>>> import numpy as np
>>> np.set_printoptions(precision=2, suppress=True, linewidth=140)
>>> feats = np.array([[0, -1, 0, -1, -1, -1],
...     [1, 0, 3, 2, -2, -2],
...     [0, -3, 0, 1, 0, 0],
...     [1, -2, -1, 0, 1, -2],
...     [1, 2, 0, -1, 0, -2],
...     [1, 2, 0, 2, 2, 0]])
>>> feats
array([[ 0, -1,  0, -1, -1, -1],
       [ 1,  0,  3,  2, -2, -2],
       [ 0, -3,  0,  1,  0,  0],
       [ 1, -2, -1,  0,  1, -2],
       [ 1,  2,  0, -1,  0, -2],
       [ 1,  2,  0,  2,  2,  0]])
>>> U, s, Vt = np.linalg.svd(feats)
>>> s
array([4.81, 4.81, 3.45, 3.45, 0.06, 0.06])
>>> np.argmax(s[:-1] / (s[1:] + 1e-6)) + 1
np.int64(4)
>>> B = U[:, :4] @ np.diag(s[:4]) @ Vt[:4]
>>> round(float(np.linalg.norm(feats - B, 2)), 2), np.round(s[4], 2)
(0.06, np.float64(0.06))
>>> np.round(np.linalg.norm(feats - B) / np.linalg.norm(feats), 2)
np.float64(0.01)
>>> np.argsort(-np.linalg.norm(feats, axis=0).round(6), kind="stable")[:3]
array([1, 5, 3])
>>> [round(float(x), 2) for x in np.linalg.svd(feats, compute_uv=False)[:3]]
[4.81, 4.81, 3.45]
>>> np.linalg.matrix_rank(feats, rtol=0.1)
np.int64(4)
>>> x0 = np.array([3, -1, -1, 1, 1, 1])
>>> y = feats @ x0
>>> y
array([-2, -2,  4,  5, -2,  5])
>>> np.linalg.solve(feats, y + feats[:, 4])
array([ 3., -1., -1.,  1.,  2.,  1.])
>>> np.linalg.solve(feats.T, feats[0])
array([ 1.,  0.,  0., -0.,  0., -0.])
>>> W1 = np.array([[0, 3, -2, 2, -2],
...     [-3, -2, 3, 3, 2],
...     [-3, 1, 2, 0, -1],
...     [3, 0, 1, -1, 3],
...     [3, -1, 2, 3, 2],
...     [1, 2, 1, -3, -3]])
>>> b = np.array([-1, 7, 5, 5, 6])
>>> hid = np.maximum(feats @ W1 + b, 0)
>>> (hid > 0).astype(int)
array([[0, 1, 0, 1, 1],
       [0, 1, 1, 1, 1],
       [1, 1, 0, 0, 1],
       [1, 1, 0, 1, 1],
       [0, 1, 1, 1, 1],
       [1, 1, 1, 1, 1]])
>>> W2 = np.array([[2, 2], [1, 1], [2, 0], [0, 2], [0, 1]])
>>> hid @ W2
array([[ 8, 16],
       [21, 30],
       [35, 38],
       [26, 55],
       [14, 53],
       [44, 66]])
>>> W1 @ W2
array([[-1,  5],
       [-2,  0],
       [-1, -6],
       [ 8,  7],
       [ 9, 13],
       [ 6, -5]])
>>> J = np.array([[-3, 0, 3], [-3, -2, 3], [-3, 0, 0], [-2, -1, 0], [-3, 2, -1]])
>>> x0 = np.array([-3, 2, 0])
>>> y = J @ x0
>>> b, lr = np.zeros(3), 1 / np.linalg.norm(J, 2) ** 2
>>> for i in range(20):
...     b -= lr * J.T @ (J @ b - y)
...     if i % 5 == 0: print(i, round(np.linalg.norm(J @ b - y), 2))
... 
0 7.14
5 1.48
10 0.8
15 0.55
>>> round(float(np.linalg.cond(J)), 2)
3.77
>>> r0 = np.array([1, 4])
>>> np.cross(feats[5, :3], feats[4, :3])
array([0, 0, 0])
>>> np.polyval(r0, feats[5])
array([5, 6, 4, 6, 6, 4])
>>> r0 = np.array([-5, 2, -4, -4, -6, -4])
>>> B = feats + np.outer(r0, np.eye(6)[1])
>>> np.linalg.matrix_rank(B - feats)
np.int64(1)
>>> round(float(np.linalg.det(B) / np.linalg.det(feats)), 2), np.round(1 + np.linalg.solve(feats, r0)[1], 2)
(-3.0, np.float64(-3.0))
>>> m1 = np.array([[13, 3, -11, -9, -3],
...     [3, 10, -11, -8, 1],
...     [-11, -11, 17, 13, 1],
...     [-9, -8, 13, 10, 1],
...     [-3, 1, 1, 1, 1]])
>>> # symmetric, so the eigenvalues are real
>>> U, s, Vt = np.linalg.svd(m1)
>>> evecs = Vt[:(s > 1e-8).sum()]
>>> rng = np.random.default_rng(153)
>>> x0 = m1[0] + 5 * m1[2] + rng.integers(2) * np.eye(5)[4]
>>> x0
array([-42., -52.,  74.,  56.,   3.])
>>> np.linalg.matrix_rank(np.vstack([m1, x0]))
np.int64(3)
>>> np.round(np.linalg.norm(x0 - evecs.T @ evecs @ x0), 2)
np.float64(0.95)
>>> np.diag(evecs.T @ evecs)
array([0.7 , 0.55, 0.42, 0.24, 0.1 ])
>>> np.allclose(evecs.T @ evecs @ x0, x0)
False
>>> evecs.T @ evecs
array([[ 0.7 , -0.27, -0.2 , -0.21, -0.24],
       [-0.27,  0.55, -0.32, -0.2 ,  0.17],
       [-0.2 , -0.32,  0.42,  0.31, -0.01],
       [-0.21, -0.2 ,  0.31,  0.24,  0.02],
       [-0.24,  0.17, -0.01,  0.02,  0.1 ]])
>>> np.linalg.cond(m1) > 100
np.True_
>>> round(float(np.linalg.norm(m1, 2) / np.linalg.norm(m1)), 2)
0.97
>>> np.argsort(-np.linalg.norm(m1, axis=0).round(6), kind="stable")[:3]
array([2, 3, 0])
>>> data = np.loadtxt("case14.csv", delimiter=",")
>>> data
array([[-0.1, -1.7, -0.6, -1.1, -0.4,  1. ],
       [ 1.5, -0.8,  0.8,  0.6, -1.7, -1.5],
       [-0.2,  0.4,  0.7, -0.8,  1.3,  0. ],
       [-0.4, -0.5,  1.8,  1.2,  1.5, -1. ],
       [ 1.1, -1.9, -1.6,  0.2, -2. , -0.2],
       [-1.1, -1.5, -1.1,  2. , -0.3, -0.4],
       [-0.2,  1.6,  0.9,  0.5, -1.2,  2.2],
       [ 0.1, -0.6, -0.4,  0. , -0.5,  0.5],
       [ 0.5,  0.5, -0.4, -0.8, -0.6, -0.2],
       [-1.2, -0.2, -1.2, -1.6,  0.6,  0.5],
       [ 0.7,  0.6,  0.5, -0.8,  0.1, -1.4],
       [ 3.9,  7.2,  2.1, -1.2, -1.8, -2.7],
       [-0.5, -0.9, -1.2, -0.2,  1.8, -0.1],
       [-2.1, -1.9,  0.9, -1.2, -0.5, -0.1],
       [-1.4, -0.9,  1.7,  1. ,  0.2,  0. ],
       [-0.7,  0.5, -0.3, -0.9, -0.5, -0.1]])
>>> q, evecs = np.linalg.qr(J[:, :1])[0], np.linalg.qr(J[:, 1:])[0]
>>> s = np.linalg.svd(q.T @ evecs, compute_uv=False)
>>> round(float(np.linalg.norm(q @ q.T - evecs @ evecs.T, 2)), 2)
1.0
>>> s
array([0.62])
>>> np.degrees(np.arccos(s.clip(0, 1)))
array([52.02])
>>> x0 = np.array([-2, -1, 3, -2, 1, 0])
>>> y = data @ x0
>>> np.round(np.linalg.solve(data.T @ data, data.T @ y), 2) + 0
array([-2., -1.,  3., -2.,  1.,  0.])
>>> np.round(np.linalg.lstsq(data, y)[0], 2) + 0
array([-2., -1.,  3., -2.,  1.,  0.])
>>> np.round(np.linalg.pinv(data) @ data, 2) + 0
array([[1., 0., 0., 0., 0., 0.],
       [0., 1., 0., 0., 0., 0.],
       [0., 0., 1., 0., 0., 0.],
       [0., 0., 0., 1., 0., 0.],
       [0., 0., 0., 0., 1., 0.],
       [0., 0., 0., 0., 0., 1.]])
>>> y = y + 0.1 * rng.normal(size=16)
>>> y
array([ 1.94, -2.63,  5.07,  5.81, -7.61, -3.89, -0.59, -1.36, -1.69,  2.86,  1.13, -8.01,  0.43, 10.69,  6.89,  1.31])
>>> b, *_ = np.linalg.lstsq(data, y)
>>> b
array([-2.  , -0.98,  3.01, -2.01,  0.99,  0.02])
>>> b.round()
array([-2., -1.,  3., -2.,  1.,  0.])
>>> [round(float(np.linalg.norm(np.linalg.solve(data.T @ data + lam * np.eye(6), data.T @ y))), 2) for lam in (0, 1, 10, 100)]
[4.36, 4.08, 2.71, 0.78]
>>> lab = data[:, 3] > np.median(data[:, 3])
>>> r0 = data[lab].mean(axis=0) - data[~lab].mean(axis=0)
>>> lab.astype(int)
array([0, 1, 0, 1, 1, 1, 1, 1, 0, 0, 0, 0, 1, 0, 1, 0])
>>> np.round((((data - data.mean(axis=0)) @ r0 > 0) == lab).mean(), 2)
np.float64(0.81)
>>> ((data - data.mean(axis=0)) @ r0 > 0).astype(int)
array([1, 1, 0, 1, 1, 1, 0, 1, 0, 0, 0, 0, 1, 1, 1, 0])
>>> lab = rng.permutation(6)
>>> B = data[:, lab] * rng.choice([-1, 1], 6)
>>> B
array([[-0.1, -1.7, -0.4,  0.6,  1.1,  1. ],
       [ 1.5, -0.8, -1.7, -0.8, -0.6, -1.5],
       [-0.2,  0.4,  1.3, -0.7,  0.8,  0. ],
       [-0.4, -0.5,  1.5, -1.8, -1.2, -1. ],
       [ 1.1, -1.9, -2. ,  1.6, -0.2, -0.2],
       [-1.1, -1.5, -0.3,  1.1, -2. , -0.4],
       [-0.2,  1.6, -1.2, -0.9, -0.5,  2.2],
       [ 0.1, -0.6, -0.5,  0.4, -0. ,  0.5],
       [ 0.5,  0.5, -0.6,  0.4,  0.8, -0.2],
       [-1.2, -0.2,  0.6,  1.2,  1.6,  0.5],
       [ 0.7,  0.6,  0.1, -0.5,  0.8, -1.4],
       [ 3.9,  7.2, -1.8, -2.1,  1.2, -2.7],
       [-0.5, -0.9,  1.8,  1.2,  0.2, -0.1],
       [-2.1, -1.9, -0.5, -0.9,  1.2, -0.1],
       [-1.4, -0.9,  0.2, -1.7, -1. ,  0. ],
       [-0.7,  0.5, -0.5,  0.3,  0.9, -0.1]])
>>> U, _, Vt = np.linalg.svd(data.T @ B)
>>> np.round(U @ Vt, 2) + 0
array([[ 1.,  0.,  0.,  0.,  0.,  0.],
       [ 0.,  1.,  0.,  0.,  0.,  0.],
       [ 0.,  0.,  0., -1.,  0.,  0.],
       [ 0.,  0.,  0.,  0., -1.,  0.],
       [ 0.,  0.,  1.,  0.,  0.,  0.],
       [ 0.,  0.,  0.,  0.,  0.,  1.]])
>>> X = np.load("a.npy")
>>> X
array([[  85,    1,    5,    5,    5,    0,    0],
       [   5,  -37,    2,   -4,    5,   -1,    2],
       [   0,    3,  -38,    0,   -5,   -4,    5],
       [  -2,   -3,   -4,   56,    2,    0,    5],
       [   0,   -4,    2,    2,  101,    3,    2],
       [   4,    1,    1,   -4,   -5,  -22,    5],
       [   3,    1,   -5,    1,    4,   -4, -101]])
>>> lab = rng.permutation(7)
>>> lab
array([2, 5, 1, 4, 3, 0, 6])
>>> B = X[lab][:, lab]
>>> B
array([[ -38,   -4,    3,   -5,    0,    0,    5],
       [   1,  -22,    1,   -5,   -4,    4,    5],
       [   2,   -1,  -37,    5,   -4,    5,    2],
       [   2,    3,   -4,  101,    2,    0,    2],
       [  -4,    0,   -3,    2,   56,   -2,    5],
       [   5,    0,    1,    5,    5,   85,    0],
       [  -5,   -4,    1,    4,    1,    3, -101]])
>>> np.trace(B)
np.int64(44)
>>> ang = np.radians(90)
>>> r_ = np.eye(7)
>>> r_[5, 5] = r_[3, 3] = np.cos(ang)
>>> r_[5, 3], r_[3, 5] = -np.sin(ang), np.sin(ang)
>>> r_.round(2) + 0
array([[ 1.,  0.,  0.,  0.,  0.,  0.,  0.],
       [ 0.,  1.,  0.,  0.,  0.,  0.,  0.],
       [ 0.,  0.,  1.,  0.,  0.,  0.,  0.],
       [ 0.,  0.,  0.,  0.,  0.,  1.,  0.],
       [ 0.,  0.,  0.,  0.,  1.,  0.,  0.],
       [ 0.,  0.,  0., -1.,  0.,  0.,  0.],
       [ 0.,  0.,  0.,  0.,  0.,  0.,  1.]])
>>> B = X @ r_.T
>>> np.linalg.svd(X, compute_uv=False), np.linalg.svd(B, compute_uv=False)
(array([103.16, 100.86,  85.09,  56.59,  39.31,  35.49,  21.76]), array([103.16, 100.86,  85.09,  56.59,  39.31,  35.49,  21.76]))
>>> np.allclose(np.linalg.norm(X, axis=1), np.linalg.norm(B, axis=1))
True
>>> np.round(np.linalg.det(r_), 2), np.trace(r_)
(np.float64(1.0), np.float64(5.0))
>>> np.abs(B - X).max(axis=0)
array([ 0.,  0.,  0., 56.,  0., 56.,  0.])
>>> w, evecs = np.linalg.eigh(m1)
>>> np.abs(evecs[:, -1])
array([0.45, 0.39, 0.64, 0.49, 0.05])
>>> np.linalg.eigvalsh(m1 + 5 * np.eye(5))
array([ 5.  ,  5.  ,  5.  , 14.49, 46.51])
>>> evecs @ np.diag(w) @ evecs.T
array([[ 13.,   3., -11.,  -9.,  -3.],
       [  3.,  10., -11.,  -8.,   1.],
       [-11., -11.,  17.,  13.,   1.],
       [ -9.,  -8.,  13.,  10.,   1.],
       [ -3.,   1.,   1.,   1.,   1.]])
>>> (w > 1e-8).sum(), (w < -1e-8).sum()
(np.int64(2), np.int64(0))
>>> np.abs(evecs[:, -1]).round(6).argmax()
np.int64(2)
>>> np.unique(w.round(6) + 0, return_counts=True)[1]
array([3, 1, 1])
